>>> import numpy as np
>>> np.set_printoptions(suppress=True, linewidth=160)
>>> data = np.array([[4, -8, 0, 0, 0, 0],
...     [2, 8, 0, 0, 0, 0],
...     [8, 9, 0, 0, 0, 0],
...     [0, 0, 4, -8, 0, 0],
...     [0, 0, 2, 8, 0, 0],
...     [0, 0, 8, 9, 0, 0],
...     [0, 0, 0, 0, 4, -8],
...     [0, 0, 0, 0, 2, 8],
...     [0, 0, 0, 0, 8, 9]])
>>> def softmax(z):
...     e = np.exp(z - z.max(axis=-1, keepdims=True))
...     return e / e.sum(axis=-1, keepdims=True)
... 
>>> np.round(softmax(data[4]), 2) + 0
array([0., 0., 0., 1., 0., 0.])
>>> np.round(softmax(10 * data[4]), 2) + 0
array([0., 0., 0., 1., 0., 0.])
>>> np.round(softmax(data[4] + -3), 2) + 0
array([0., 0., 0., 1., 0., 0.])
>>> att = data @ data.T / np.sqrt(6)
>>> softmax(att).round(6).argmax(axis=1)
array([0, 2, 2, 3, 5, 5, 6, 8, 8])
>>> np.round(softmax(att), 2) + 0
array([[1., 0., 0., 0., 0., 0., 0., 0., 0.],
       [0., 0., 1., 0., 0., 0., 0., 0., 0.],
       [0., 0., 1., 0., 0., 0., 0., 0., 0.],
       [0., 0., 0., 1., 0., 0., 0., 0., 0.],
       [0., 0., 0., 0., 0., 1., 0., 0., 0.],
       [0., 0., 0., 0., 0., 1., 0., 0., 0.],
       [0., 0., 0., 0., 0., 0., 1., 0., 0.],
       [0., 0., 0., 0., 0., 0., 0., 0., 1.],
       [0., 0., 0., 0., 0., 0., 0., 0., 1.]])
>>> K = np.loadtxt("arr.csv", delimiter=",")
>>> K
array([[ 1.,  0.,  0.,  0.,  0.,  0.,  0.],
       [-5.,  1.,  0.,  0.,  0.,  0.,  0.],
       [ 3.,  5.,  1.,  0.,  0.,  0.,  0.],
       [ 2.,  3.,  4.,  1.,  0.,  0.,  0.],
       [ 2., -3.,  3.,  4.,  1.,  0.,  0.],
       [-4.,  2.,  3.,  5., -1.,  1.,  0.],
       [ 3., -5.,  4.,  5.,  5.,  4.,  1.]])
>>> rng = np.random.default_rng(622417)
>>> labels = rng.permutation(7)
>>> labels
array([6, 1, 5, 2, 4, 0, 3])
>>> B = K[labels][:, labels]
>>> print(np.diag(B))
[1. 1. 1. 1. 1. 1. 1.]
>>> np.trace(B)
np.float64(7.0)
>>> np.allclose(B, K)
False
>>> A = np.loadtxt("case3.csv", delimiter=",")
>>> print(A.round(2))
[[ 1.51  0.68 -0.02  0.24 -0.03 -0.12  0.07 -0.2 ]
 [ 0.68  1.08 -0.01 -0.99 -0.3  -0.02 -0.37  0.11]
 [-0.02 -0.01  2.36  0.02  0.49  0.49 -0.74 -0.66]
 [ 0.24 -0.99  0.02  1.87  0.07 -0.47  0.21 -0.31]
 [-0.03 -0.3   0.49  0.07  0.73  0.48  0.65 -0.5 ]
 [-0.12 -0.02  0.49 -0.47  0.48  0.95  0.07  0.28]
 [ 0.07 -0.37 -0.74  0.21  0.65  0.07  1.41 -0.56]
 [-0.2   0.11 -0.66 -0.31 -0.5   0.28 -0.56  1.1 ]]
>>> vals, vecs = np.linalg.eigvalsh(A)
Traceback (most recent call last):
  File "<python-input-21>", line 1, in <module>
    vals, vecs = np.linalg.eigvalsh(A)
    ^^^^^^^^^^
ValueError: too many values to unpack (expected 2)
>>> vals, vecs = np.linalg.eigh(A)
>>> print(np.round(vecs.T @ vecs, 2) + 0)
[[1. 0. 0. 0. 0. 0. 0. 0.]
 [0. 1. 0. 0. 0. 0. 0. 0.]
 [0. 0. 1. 0. 0. 0. 0. 0.]
 [0. 0. 0. 1. 0. 0. 0. 0.]
 [0. 0. 0. 0. 1. 0. 0. 0.]
 [0. 0. 0. 0. 0. 1. 0. 0.]
 [0. 0. 0. 0. 0. 0. 1. 0.]
 [0. 0. 0. 0. 0. 0. 0. 1.]]
>>> np.round(vecs.T @ A @ vecs, 2) + 0
array([[0., 0., 0., 0., 0., 0., 0., 0.],
       [0., 0., 0., 0., 0., 0., 0., 0.],
       [0., 0., 0., 0., 0., 0., 0., 0.],
       [0., 0., 0., 1., 0., 0., 0., 0.],
       [0., 0., 0., 0., 2., 0., 0., 0.],
       [0., 0., 0., 0., 0., 2., 0., 0.],
       [0., 0., 0., 0., 0., 0., 3., 0.],
       [0., 0., 0., 0., 0., 0., 0., 3.]])
